$ ipython --no-banner

In [1]: import numpy as np

In [2]: import numpy.linalg as la

In [3]: np.set_printoptions(precision=2, suppress=True, linewidth=140)

In [4]: basis = np.array([[-2, -2, 3], [1, -3, -2]])

In [5]: feats = np.repeat(basis, 14 // 2, axis=0)

In [6]: rng = np.random.default_rng(64)

In [7]: feats = feats + 0.02 * rng.normal(size=feats.shape)

In [8]: feats
Out[8]: 
array([[-2.01, -2.  ,  2.97],
       [-1.99, -1.97,  3.02],
       [-2.02, -2.  ,  2.99],
       [-2.01, -1.99,  2.98],
       [-2.03, -2.01,  2.98],
       [-1.98, -2.  ,  3.02],
       [-1.99, -2.01,  2.98],
       [ 0.99, -2.98, -1.99],
       [ 1.  , -2.99, -2.  ],
       [ 0.98, -2.96, -1.99],
       [ 0.98, -3.04, -1.98],
       [ 1.  , -2.99, -1.97],
       [ 1.05, -3.  , -1.97],
       [ 1.  , -3.03, -1.97]])

In [9]: Uu, sv, Vt = la.svd(feats)

In [10]: sv
Out[10]: array([11.2 ,  9.53,  0.08])

In [11]: np.argmax(sv[:-1] / (sv[1:] + 1e-6)) + 1
Out[11]: np.int64(2)

In [12]: other = Uu[:, :2] @ np.diag(sv[:2]) @ Vt[:2]

In [13]: round(np.abs(feats - other).max(), 2)
Out[13]: np.float64(0.04)

In [14]: la.matrix_rank(other)
Out[14]: np.int64(2)

In [15]: basis = feats[[11, 7]].astype(float)

In [16]: for _ in range(7):
    ...:     z = la.norm(feats[:, None] - basis, axis=-1).argmin(axis=1)
    ...:     basis = np.array([feats[z == j].mean(axis=0) for j in range(2)])
    ...: 

In [17]: z
Out[17]: array([0, 0, 0, 0, 0, 0, 0, 1, 1, 1, 1, 1, 1, 1])

In [18]: basis
Out[18]: 
array([[-2.  , -2.  ,  2.99],
       [ 1.  , -3.  , -1.98]])

In [19]: Ac = feats - feats.mean(axis=0)

In [20]: vecs = la.svd(Ac)[2][:2]

In [21]: other = Ac - Ac @ vecs.T @ vecs

In [22]: np.round(np.cov(Ac @ vecs.T, rowvar=False), 2) + 0
Out[22]: 
array([[9.36, 0.  ],
       [0.  , 0.  ]])

In [23]: np.round(other.std(axis=0), 2) + 0
Out[23]: array([0.  , 0.02, 0.  ])

In [24]: np.diag(vecs.T @ vecs)
Out[24]: array([1.  , 0.05, 0.95])

In [25]: z = rng.permutation(3)

In [26]: other = feats[:, z] * rng.choice([-1, 1], 3)

In [27]: other
Out[27]: 
array([[ 2.01, -2.97, -2.  ],
       [ 1.99, -3.02, -1.97],
       [ 2.02, -2.99, -2.  ],
       [ 2.01, -2.98, -1.99],
       [ 2.03, -2.98, -2.01],
       [ 1.98, -3.02, -2.  ],
       [ 1.99, -2.98, -2.01],
       [-0.99,  1.99, -2.98],
       [-1.  ,  2.  , -2.99],
       [-0.98,  1.99, -2.96],
       [-0.98,  1.98, -3.04],
       [-1.  ,  1.97, -2.99],
       [-1.05,  1.97, -3.  ],
       [-1.  ,  1.97, -3.03]])

In [28]: Uu, _, Vt = la.svd(feats.T @ other)

In [29]: np.round(la.lstsq(feats, other)[0], 2) + 0
Out[29]: 
array([[-1.,  0.,  0.],
       [ 0.,  0.,  1.],
       [ 0., -1.,  0.]])

In [30]: np.round(Uu @ Vt, 2) + 0
Out[30]: 
array([[-1.,  0.,  0.],
       [ 0.,  0.,  1.],
       [ 0., -1.,  0.]])

In [31]: z
Out[31]: array([0, 2, 1])

In [32]: vec = np.array([-1, 2, 2])

In [33]: y = feats @ vec

In [34]: np.round(la.pinv(feats) @ feats, 2) + 0
Out[34]: 
array([[1., 0., 0.],
       [0., 1., 0.],
       [0., 0., 1.]])

In [35]: la.lstsq(feats, y)[0]
Out[35]: array([-1.,  2.,  2.])

In [36]: y = y + 0.02 * rng.normal(size=14)

In [37]: y
Out[37]: array([  3.94,   4.13,   4.07,   4.01,   3.96,   3.99,   3.94, -10.94, -10.98, -10.87, -11.02, -10.91, -11.01, -11.02])

In [38]: c, *_ = la.lstsq(feats, y)

In [39]: c
Out[39]: array([-1.13,  2.01,  1.92])

In [40]: np.round(feats.T @ (y - feats @ c), 2) + 0
Out[40]: array([0., 0., 0.])

In [41]: other = np.array([[1, 1], [1, -1]])

In [42]: W0 = np.kron(other, np.kron(other, other))[rng.permutation(8)][:3]

In [43]: W0
Out[43]: 
array([[ 1,  1,  1,  1, -1, -1, -1, -1],
       [ 1,  1,  1,  1,  1,  1,  1,  1],
       [ 1,  1, -1, -1,  1,  1, -1, -1]])

In [44]: vec = np.array([3, 1, -9, -7, -8, 6, -2, -6])

In [45]: h = np.maximum(W0 @ vec, 0)

In [46]: np.tanh(W0 @ vec)
Out[46]: array([-0.96, -1.  ,  1.  ])

In [47]: W0.T @ h
Out[47]: array([ 26,  26, -26, -26,  26,  26, -26, -26])

In [48]: other = W0 / np.sqrt((W0 ** 2).mean(axis=1, keepdims=True))

In [49]: la.norm(other, axis=1)
Out[49]: array([2.83, 2.83, 2.83])

In [50]: la.matrix_rank(other) == la.matrix_rank(W0)
Out[50]: np.True_

In [51]: q, Rm = la.qr(feats)

In [52]: np.round(q.T @ q, 2) + 0
Out[52]: 
array([[1., 0., 0.],
       [0., 1., 0.],
       [0., 0., 1.]])

In [53]: np.allclose(Rm.T @ Rm, feats.T @ feats)
Out[53]: True

In [54]: round(abs(Rm[0, 0]), 2), round(float(la.norm(feats[:, 0])), 2)
Out[54]: (np.float64(5.93), 5.93)

In [55]: np.abs(np.diag(Rm))
Out[55]: array([5.93, 9.46, 0.16])

In [56]: round(la.norm(W0, "nuc"), 2)
Out[56]: np.float64(8.49)

In [57]: np.round(la.norm(W0, 2), 2)
Out[57]: np.float64(2.83)

In [58]: round(float(la.norm(W0[1], 1)), 2), np.round(la.norm(W0[1], np.inf), 2)
Out[58]: (8.0, np.float64(1.0))

In [59]: la.norm(W0, axis=1)
Out[59]: array([2.83, 2.83, 2.83])

In [60]: round(float(la.norm(W0) ** 2 / la.norm(W0, 2) ** 2), 2)
Out[60]: 3.0

In [61]: round(float(la.norm(W0, 1)), 2), round(float(la.norm(W0, np.inf)), 2)
Out[61]: (3.0, 8.0)

In [62]: arr = np.array([[0.9, -0.1, -0.3, -0.3],
    ...:     [-0.1, 0.9, -0.3, -0.3],
    ...:     [-0.3, -0.3, 0.1, -0.9],
    ...:     [-0.3, -0.3, -0.9, 0.1]])

In [63]: other = arr / np.sqrt((arr ** 2).mean(axis=1, keepdims=True))

In [64]: other[0]
Out[64]: array([ 1.8, -0.2, -0.6, -0.6])

In [65]: la.norm(other, axis=1)
Out[65]: array([2., 2., 2., 2.])

In [66]: la.matrix_rank(arr - arr.mean(axis=1, keepdims=True))
Out[66]: np.int64(3)

In [67]: z = rng.permutation(4)

In [68]: z
Out[68]: array([1, 3, 0, 2])

In [69]: other = arr[z][:, z]

In [70]: np.diag(other)
Out[70]: array([0.9, 0.1, 0.9, 0.1])

In [71]: np.allclose(other, arr)
Out[71]: False

In [72]: round(la.det(other), 2), round(la.det(arr[z]), 2)
Out[72]: (np.float64(-1.0), np.float64(1.0))

In [73]: vec = np.array([7, 9, -5, -9])

In [74]: round(float(la.det(arr)), 2)
Out[74]: -1.0

In [75]: 4 - la.matrix_rank(arr - np.eye(4), tol=1e-8)
Out[75]: np.int64(3)

In [76]: np.abs(la.eigvals(arr))
Out[76]: array([1., 1., 1., 1.])

In [77]: arr.T @ (arr @ vec)
Out[77]: array([ 7.,  9., -5., -9.])

In [78]: np.sort(np.abs(np.degrees(np.angle(la.eigvals(arr)))))
Out[78]: array([  0.,   0.,   0., 180.])

In [79]: w, vecs = la.eig(arr)

In [80]: np.sort(la.eigvals(arr.T))
Out[80]: array([-1.,  1.,  1.,  1.])

In [81]: np.sort(la.eigvals(arr @ arr))
Out[81]: array([1., 1., 1., 1.])

In [82]: np.round(np.prod(w), 2)
Out[82]: np.float64(-1.0)

In [83]: np.round(arr @ vecs[:, 0] - w[0] * vecs[:, 0], 2) + 0
Out[83]: array([0., 0., 0., 0.])

In [84]: w
Out[84]: array([ 1., -1.,  1.,  1.])

In [85]: other = np.array([[3, -3, 2], [1, -3, 3]])

In [86]: basis = np.kron(other, arr)

In [87]: la.matrix_rank(basis)
Out[87]: np.int64(8)

In [88]: basis
Out[88]: 
array([[ 2.7, -0.3, -0.9, -0.9, -2.7,  0.3,  0.9,  0.9,  1.8, -0.2, -0.6, -0.6],
       [-0.3,  2.7, -0.9, -0.9,  0.3, -2.7,  0.9,  0.9, -0.2,  1.8, -0.6, -0.6],
       [-0.9, -0.9,  0.3, -2.7,  0.9,  0.9, -0.3,  2.7, -0.6, -0.6,  0.2, -1.8],
       [-0.9, -0.9, -2.7,  0.3,  0.9,  0.9,  2.7, -0.3, -0.6, -0.6, -1.8,  0.2],
       [ 0.9, -0.1, -0.3, -0.3, -2.7,  0.3,  0.9,  0.9,  2.7, -0.3, -0.9, -0.9],
       [-0.1,  0.9, -0.3, -0.3,  0.3, -2.7,  0.9,  0.9, -0.3,  2.7, -0.9, -0.9],
       [-0.3, -0.3,  0.1, -0.9,  0.9,  0.9, -0.3,  2.7, -0.9, -0.9,  0.3, -2.7],
       [-0.3, -0.3, -0.9,  0.1,  0.9,  0.9,  2.7, -0.3, -0.9, -0.9, -2.7,  0.3]])

In [89]: round(la.norm(basis, 2), 2), round(la.norm(other, 2) * la.norm(arr, 2), 2)
Out[89]: (np.float64(6.21), np.float64(6.21))

In [90]: M = np.loadtxt("w.csv", delimiter=",")

In [91]: M
Out[91]: 
array([[-2.21,  1.83,  0.21,  0.93,  0.13],
       [-2.3 ,  1.86,  0.26,  0.9 , -0.77],
       [-2.13,  2.29,  0.17,  0.99,  0.06],
       [-1.6 ,  2.68, -0.08,  0.71,  0.07],
       [-1.77,  2.01,  0.22,  1.13,  0.22],
       [-1.84,  2.12, -0.32,  1.35,  0.2 ],
       [-2.13,  1.62, -0.05,  0.68, -0.52],
       [-1.62,  2.04,  0.21,  0.82,  0.27],
       [-2.15,  2.31, -0.11,  1.42, -0.48],
       [-2.06,  1.92,  0.18,  1.21, -0.5 ],
       [-1.47,  2.04,  0.04,  0.83,  0.09],
       [-1.76,  1.95,  0.41,  0.39, -0.15],
       [-1.79,  2.52, -0.29,  1.11, -0.43],
       [-1.74,  1.84, -0.51,  0.83, -0.44],
       [-0.65, -0.26, -0.78,  2.33,  2.21],
       [-1.15,  0.07, -1.23,  2.14,  2.15],
       [-0.7 , -0.11, -1.46,  2.22,  2.01],
       [-0.8 ,  0.21, -0.81,  2.23,  1.68],
       [-1.59, -0.27, -1.36,  2.42,  1.61],
       [-1.02,  0.12, -1.15,  1.89,  1.61],
       [-1.01,  0.16, -1.08,  2.2 ,  1.75],
       [-0.68,  0.01, -1.02,  2.38,  2.02],
       [-1.05, -0.13, -0.8 ,  2.09,  2.18],
       [-1.08,  0.17, -1.19,  2.77,  2.42],
       [-1.1 ,  0.37, -1.26,  2.45,  2.05],
       [-0.91, -0.33, -0.8 ,  2.  ,  1.98],
       [-1.16, -0.07, -1.52,  2.06,  2.25],
       [-0.38, -0.28, -1.61,  2.37,  1.73]])

In [92]: vec = np.array([1, 2, 1, 0, 0])

In [93]: y = M @ vec

In [94]: c, lr = np.zeros(5), 1 / la.norm(M, 2) ** 2

In [95]: for i in range(4):
    ...:     c -= lr * M.T @ (M @ c - y)
    ...:     if i % 1 == 0: print(i, round(la.norm(M @ c - y), 2))
    ...: 
0 7.04
1 4.64
2 3.63
3 3.25

In [96]: c
Out[96]: array([-0.33,  0.78,  0.36, -0.31, -0.58])

In [97]: other = np.c_[M[:, :2] @ np.array([[4, 3], [5, 6]]), np.array([-3, 2, -1, -1, 1, 2, -2, 2, 1, 1, -1, -2, 0, 1, 3, 2, 2, 1, -3, 2, -3, 3, 3, -2, 0, 0, 1, -3])]

In [98]: other
Out[98]: 
array([[ 0.31,  4.35, -3.  ],
       [ 0.1 ,  4.26,  2.  ],
       [ 2.93,  7.35, -1.  ],
       [ 7.  , 11.28, -1.  ],
       [ 2.97,  6.75,  1.  ],
       [ 3.24,  7.2 ,  2.  ],
       [-0.42,  3.33, -2.  ],
       [ 3.72,  7.38,  2.  ],
       [ 2.95,  7.41,  1.  ],
       [ 1.36,  5.34,  1.  ],
       [ 4.32,  7.83, -1.  ],
       [ 2.71,  6.42, -2.  ],
       [ 5.44,  9.75,  0.  ],
       [ 2.24,  5.82,  1.  ],
       [-3.9 , -3.51,  3.  ],
       [-4.25, -3.03,  2.  ],
       [-3.35, -2.76,  2.  ],
       [-2.15, -1.14,  1.  ],
       [-7.71, -6.39, -3.  ],
       [-3.48, -2.34,  2.  ],
       [-3.24, -2.07, -3.  ],
       [-2.67, -1.98,  3.  ],
       [-4.85, -3.93,  3.  ],
       [-3.47, -2.22, -2.  ],
       [-2.55, -1.08,  0.  ],
       [-5.29, -4.71,  0.  ],
       [-4.99, -3.9 ,  1.  ],
       [-2.92, -2.82, -3.  ]])

In [99]: la.matrix_rank(np.c_[M, other])
Out[99]: np.int64(6)

In [100]: la.norm(la.qr(M)[0].T @ other, axis=0) ** 2 / ((other ** 2).sum(axis=0) + 1e-12)
Out[100]: array([1.  , 1.  , 0.08])

In [101]: np.round(la.norm(other - M @ la.lstsq(M, other)[0], axis=0), 2) + 0
Out[101]: array([0.  , 0.  , 9.95])

In [102]: other = np.c_[feats[:, :1] @ np.array([[1]]), np.array([-9, 8, 1, 5, -8, -2, 1, -9, -2, 8, 1, -7, -1, -3])]

In [103]: other
Out[103]: 
array([[-2.01, -9.  ],
       [-1.99,  8.  ],
       [-2.02,  1.  ],
       [-2.01,  5.  ],
       [-2.03, -8.  ],
       [-1.98, -2.  ],
       [-1.99,  1.  ],
       [ 0.99, -9.  ],
       [ 1.  , -2.  ],
       [ 0.98,  8.  ],
       [ 0.98,  1.  ],
       [ 1.  , -7.  ],
       [ 1.05, -1.  ],
       [ 1.  , -3.  ]])

In [104]: la.matrix_rank(other)
Out[104]: np.int64(2)

In [105]: np.round(la.lstsq(feats, other[:, 0])[0], 2) + 0
Out[105]: array([1., 0., 0.])

In [106]: basis = M[[26, 24]].astype(float)

In [107]: for _ in range(5):
     ...:     z = la.norm(M[:, None] - basis, axis=-1).argmin(axis=1)
     ...:     basis = np.array([M[z == j].mean(axis=0) for j in range(2)])
     ...: 

In [108]: z
Out[108]: array([1, 1, 1, 1, 1, 1, 1, 1, 1, 1, 1, 1, 1, 1, 0, 0, 0, 0, 0, 0, 0, 0, 0, 0, 0, 0, 0, 0])

In [109]: basis
Out[109]: 
array([[-0.95, -0.02, -1.15,  2.25,  1.98],
       [-1.9 ,  2.07,  0.02,  0.95, -0.16]])

In [110]: dist = la.norm(M[:, None] - M[None], axis=-1)

In [111]: dist.mean(axis=1).argmax()
Out[111]: np.int64(1)

In [112]: np.unravel_index(dist.round(6).argmax(), dist.shape)
Out[112]: (np.int64(1), np.int64(27))

In [113]: (dist + 1e9 * np.eye(28)).round(6).argmin(axis=1)
Out[113]: array([ 2,  9,  0, 10,  7,  4,  1, 10,  9,  1,  7,  7,  8,  6, 21, 26, 21, 20, 20, 20, 19, 14, 25, 24, 15, 22, 15, 16])

In [114]: la.matrix_rank(dist ** 2)
Out[114]: np.int64(7)

In [115]: theta = rng.uniform(0, 2 * np.pi, 20)

In [116]: q, _ = la.qr(np.array([[-1.2, 0.5], [1.7, 2.5], [-1.1, -1.7]]))

In [117]: J = 20 * np.c_[np.cos(theta), np.sin(theta)] @ q.T

In [118]: J
Out[118]: 
array([[-15.29, -10.43,   7.57],
       [  9.82, -14.62,   9.48],
       [ 17.85,   7.18,  -5.48],
       [  4.63, -16.22,  10.74],
       [-14.62, -11.08,   7.98],
       [  4.13,  16.17, -11.03],
       [-10.06,  14.51,  -9.4 ],
       [ 19.89,  -1.99,   0.62],
       [ 16.52,  -9.62,   5.87],
       [ 16.81,   8.7 ,  -6.47],
       [ 12.93,  12.44,  -8.84],
       [  3.3 ,  16.31, -11.09],
       [ -2.14, -16.46,  11.15],
       [ 19.78,  -2.74,   1.12],
       [ 16.91,   8.57,  -6.38],
       [ -6.26,  15.87, -10.45],
       [ 11.67, -13.67,   8.77],
       [ 15.55,  10.16,  -7.4 ],
       [-19.67,  -2.63,   2.48],
       [  2.06,  16.47, -11.16]])

In [119]: round(la.norm(arr), 2)
Out[119]: np.float64(2.0)

In [120]: np.abs(arr).max()
Out[120]: np.float64(0.9)

In [121]: np.unravel_index(np.abs(arr).argmax(), arr.shape)
Out[121]: (np.int64(0), np.int64(0))

In [122]: arr.sum(axis=1)
Out[122]: array([ 0.2,  0.2, -1.4, -1.4])

In [123]: arr.sum(axis=0)
Out[123]: array([ 0.2,  0.2, -1.4, -1.4])
